$ python3 -q
>>> import numpy as np
>>> from numpy import linalg as LA
>>> np.set_printoptions(suppress=True, linewidth=160)
>>> E = np.array([[0.4, 1.0, -0.2],
...     [-1.5, 0.3, -0.6],
...     [0.1, -0.6, 0.2],
...     [1.3, 1.4, 2.3],
...     [0.0, 0.2, -0.2],
...     [-2.7, -0.9, 3.0],
...     [1.3, 0.9, -0.9],
...     [0.0, -0.7, -0.4],
...     [2.0, -1.7, -1.7],
...     [-0.4, 0.8, -0.2],
...     [-0.2, -1.1, 1.2],
...     [0.1, -0.4, 0.2],
...     [-0.3, -1.0, 0.9],
...     [0.5, -0.6, 1.1]])
>>> proj = E @ LA.solve(E.T @ E, E.T)
>>> np.allclose(proj @ proj, proj)
True
>>> np.round(proj @ E[:, 1], 3)
array([ 1. ,  0.3, -0.6,  1.4,  0.2, -0.9,  0.9, -0.7, -1.7,  0.8, -1.1, -0.4, -1. , -0.6])
>>> Xc = E - E.mean(axis=0)
>>> left, sv, Vt = LA.svd(Xc, full_matrices=False)
>>> np.round(Xc.mean(axis=0), 3) + 0
array([0., 0., 0.])
>>> np.round((sv ** 2).sum() ** 2 / (sv ** 4).sum(), 3)
np.float64(2.39)
>>> np.round(np.abs(Vt[-1]), 3)
array([0.66 , 0.548, 0.514])
>>> print(np.round(Vt[0] * np.sign(Vt[0, np.abs(Vt[0]).argmax()]), 3))
[-0.649 -0.071  0.758]
>>> cent = E[[6, 13]].astype(float)
>>> for _ in range(5):
...     lab = LA.norm(E[:, None] - cent, axis=-1).argmin(axis=1)
...     cent = np.array([E[lab == j].mean(axis=0) for j in range(2)])
... 
>>> print(lab)
[0 0 0 1 0 1 0 0 0 0 1 0 1 1]
>>> np.round(cent[1] - cent[0], 3)
array([-0.502, -0.418,  2.122])
>>> cent.round(3)
array([[ 0.222, -0.022, -0.422],
       [-0.28 , -0.44 ,  1.7  ]])
>>> rng = np.random.default_rng(803137)
>>> mat = np.eye(4, dtype=int)[rng.permutation(4)] * np.array([1, 0, 2, 2])
>>> mat
array([[1, 0, 0, 0],
       [0, 0, 0, 2],
       [0, 0, 0, 0],
       [0, 0, 2, 0]])
>>> mat[:, 2] @ mat[:, 0]
np.int64(0)
>>> print(np.round(LA.svd(mat, compute_uv=False), 3))
[2. 2. 1. 0.]
>>> print(np.round(LA.norm(mat, axis=0), 3))
[1. 0. 2. 2.]
>>> (mat != 0).astype(int)
array([[1, 0, 0, 0],
       [0, 0, 0, 1],
       [0, 0, 0, 0],
       [0, 0, 1, 0]])
>>> np.round(np.sort(LA.eigvals(mat).real), 3)
array([0., 0., 0., 1.])
>>> np.flatnonzero(LA.matrix_power((mat != 0) + (mat.T != 0) + np.eye(4), 4)[1])
array([1, 2, 3])
>>> (LA.matrix_power((mat != 0) + (mat.T != 0) + np.eye(4), 4) > 0).astype(int)
array([[1, 0, 0, 0],
       [0, 1, 1, 1],
       [0, 1, 1, 1],
       [0, 1, 1, 1]])
>>> proj = np.triu(np.array([[3, 1, 0, 1], [0, -1, 3, 3], [2, 2, -1, -3], [1, 0, 2, 0]]), 1) + np.eye(4)
>>> B = proj @ mat @ LA.inv(proj)
>>> print(LA.matrix_rank(B))
3
>>> B
array([[  1.,  -1.,   5.,  19.],
       [  0.,   0.,   6.,  20.],
       [  0.,   0.,  -6., -18.],
       [  0.,   0.,   2.,   6.]])
>>> np.round(np.poly(B), 3) + 0
array([ 1., -1.,  0.,  0.,  0.])
>>> np.round(LA.det(B), 3)
np.float64(0.0)
>>> proj @ mat - mat @ proj
array([[ 0., -1.,  2.,  1.],
       [ 0.,  0.,  6.,  0.],
       [ 0.,  0., -6.,  0.],
       [ 0.,  0.,  0.,  6.]])
>>> X = np.load("out17.npy")
>>> X
array([[0, 3, 2, 3],
       [2, 9, 2, 6],
       [0, 0, 0, 0],
       [0, 0, 0, 0],
       [3, 1, 3, 2],
       [3, 1, 3, 2],
       [3, 1, 3, 2],
       [0, 3, 2, 3],
       [0, 3, 2, 3],
       [3, 4, 3, 3],
       [0, 3, 2, 3],
       [5, 4, 3, 4],
       [0, 3, 0, 1],
       [2, 6, 0, 3],
       [0, 3, 2, 3],
       [0, 3, 2, 3],
       [0, 0, 0, 0],
       [0, 0, 0, 0],
       [0, 0, 0, 0],
       [0, 0, 0, 0],
       [0, 3, 0, 1],
       [2, 6, 2, 5],
       [2, 9, 2, 6],
       [0, 0, 0, 0],
       [2, 3, 0, 2]])
>>> x0 = np.array([-2, -2, 0, 0])
>>> h1 = np.maximum(mat @ x0, 0)
>>> np.maximum(mat @ x0, 0) - np.maximum(-mat @ x0, 0)
array([-2,  0,  0,  0])
>>> h1
array([0, 0, 0, 0])
